>>> import numpy as np
>>> np.set_printoptions(precision=2, suppress=True, linewidth=120)
>>> E = np.loadtxt("x.csv", delimiter=",")
>>> E
array([[ 0.87,  0.23,  0.03, -0.43],
       [ 0.23,  0.59, -0.05,  0.77],
       [ 0.03, -0.05,  0.99,  0.09],
       [-0.43,  0.77,  0.09, -0.46]])
>>> w, evecs = np.linalg.eigh(E)
>>> x = np.array([-2, -2, 0, 0])
>>> evecs * np.maximum(w, 0) @ evecs.T
array([[ 0.94,  0.11,  0.01, -0.21],
       [ 0.11,  0.8 , -0.02,  0.39],
       [ 0.01, -0.02,  1.  ,  0.04],
       [-0.21,  0.39,  0.04,  0.27]])
>>> np.round(np.abs(E).sum(axis=1).max(), 2), round(float(np.abs(w).max()), 2)
(np.float64(1.75), 1.0)
>>> X = np.load("w.npy")
>>> X
array([[-2,  0, -2,  1],
       [ 0,  1,  2,  0],
       [ 1, -2,  0, -1],
       [ 1,  1, -2, -1]])
>>> M2 = np.array([[2, -2], [1, -2], [0, 0], [-2, -2]])
>>> np.linalg.matrix_rank(X @ M2)
np.int64(2)
>>> np.einsum("ik,kj->ji", X, M2)
array([[-6,  1,  2,  5],
       [ 2, -2,  4, -2]])
>>> X @ M2
array([[-6,  2],
       [ 1, -2],
       [ 2,  4],
       [ 5, -2]])
>>> np.vstack([X, M2.T]).shape
(6, 4)
>>> np.einsum("ik,kj->ij", X, M2)
array([[-6,  2],
       [ 1, -2],
       [ 2,  4],
       [ 5, -2]])
>>> np.diff(X, axis=0)
array([[ 2,  1,  4, -1],
       [ 1, -3, -2, -1],
       [ 0,  3, -2,  0]])
>>> X.shape
(4, 4)
>>> np.count_nonzero(X)
np.int64(12)
>>> round(float(np.linalg.norm(X)), 2)
5.2
>>> rng = np.random.default_rng(262503)
>>> z = rng.permutation(4)
>>> M2 = X[:, z] * rng.choice([-1, 1], 4)
>>> M2
array([[-2,  0,  2,  1],
       [ 0, -1, -2,  0],
       [ 1,  2,  0, -1],
       [ 1, -1,  2, -1]])
>>> U, _, VT = np.linalg.svd(X.T @ M2)
>>> z
array([0, 1, 2, 3])
>>> f = np.array([2, 1, 3])
>>> m1 = f[np.abs(np.subtract.outer(np.arange(3), np.arange(3)))]
>>> m1
array([[2, 1, 3],
       [1, 2, 1],
       [3, 1, 2]])
>>> w, evecs = np.linalg.eigh(m1)
>>> np.round(w.sum(), 2), np.trace(m1)
(np.float64(6.0), np.int64(6))
>>> w
array([-1.  ,  1.44,  5.56])
>>> (w > 1e-8).sum(), (w < -1e-8).sum()
(np.int64(2), np.int64(1))
>>> np.abs(evecs[:, -1]).round(6).argmax()
np.int64(0)
>>> np.round(evecs.T @ evecs, 2) + 0
array([[1., 0., 0.],
       [0., 1., 0.],
       [0., 0., 1.]])
>>> evecs @ np.diag(w) @ evecs.T
array([[2., 1., 3.],
       [1., 2., 1.],
       [3., 1., 2.]])
>>> f = np.array([0, 4, 0])
>>> M2 = m1 + np.outer(f, np.eye(3)[2])
>>> np.linalg.matrix_rank(np.linalg.inv(M2) - np.linalg.inv(m1), tol=1e-8)
np.int64(1)
>>> q, r_ = np.linalg.qr(m1)
>>> np.abs(np.diag(r_))
array([3.74, 1.58, 1.35])
>>> np.round(np.trace(q @ q.T), 2)
np.float64(3.0)
>>> w, evecs = np.linalg.eigh(m1)
>>> x = np.array([0, 3, 0])
>>> np.abs(m1).sum(axis=1).max(), np.round(np.abs(w).max(), 2)
(np.int64(6), np.float64(5.56))
>>> np.linalg.eigvalsh(m1[1:, 1:])
array([1., 3.])
>>> M = np.load("dump.npy")
>>> M
array([[ 0,  0, -2],
       [ 0,  0,  1],
       [ 2, -1,  0]])
>>> round(float(np.linalg.norm(M, 2) / np.linalg.norm(M)), 2)
0.71
>>> [round(float(x), 2) for x in np.linalg.svd(M, compute_uv=False)[:3]]
[2.24, 2.24, 0.0]
>>> np.linalg.cond(M) > 100
np.True_
>>> np.linalg.matrix_rank(M, rtol=0.1)
np.int64(2)
>>> J = np.array([[-0.4, -0.53, -0.21, -0.45],
...     [-0.4, -0.6, -0.2, -0.4],
...     [-1.0, 0.5, 1.5, 1.6]])
>>> J
array([[-0.4 , -0.53, -0.21, -0.45],
       [-0.4 , -0.6 , -0.2 , -0.4 ],
       [-1.  ,  0.5 ,  1.5 ,  1.6 ]])
>>> np.linalg.cond(J) > 100
np.False_
>>> x = np.array([1, -3, -2, 0])
>>> np.linalg.norm(J @ x) <= np.linalg.norm(J, 2) * np.linalg.norm(x) + 1e-9
np.True_
>>> (J @ x).argmax()
np.int64(1)
>>> J @ x
array([ 1.61,  1.8 , -5.5 ])
>>> J @ (2 * x)
array([  3.22,   3.6 , -11.  ])
>>> J @ np.eye(4)[2]
array([-0.21, -0.2 ,  1.5 ])
>>> np.sign((J @ x).round(6))
array([ 1.,  1., -1.])
>>> J * x
array([[-0.4 ,  1.59,  0.42, -0.  ],
       [-0.4 ,  1.8 ,  0.4 , -0.  ],
       [-1.  , -1.5 , -3.  ,  0.  ]])
>>> th = np.radians(45)
>>> r_ = np.eye(4)
>>> r_[0, 0] = r_[2, 2] = np.cos(th)
>>> r_[0, 2], r_[2, 0] = -np.sin(th), np.sin(th)
>>> r_
array([[ 0.71,  0.  , -0.71,  0.  ],
       [ 0.  ,  1.  ,  0.  ,  0.  ],
       [ 0.71,  0.  ,  0.71,  0.  ],
       [ 0.  ,  0.  ,  0.  ,  1.  ]])
>>> M2 = J @ r_.T
>>> M2
array([[-0.13, -0.53, -0.43, -0.45],
       [-0.14, -0.6 , -0.42, -0.4 ],
       [-1.77,  0.5 ,  0.35,  1.6 ]])
>>> np.round(np.linalg.det(r_), 2), round(float(np.trace(r_)), 2)
(np.float64(1.0), 3.41)
>>> np.allclose(J @ J.T, M2 @ M2.T)
True
>>> np.abs(M2 - J).max(axis=0)
array([0.77, 0.  , 1.15, 0.  ])
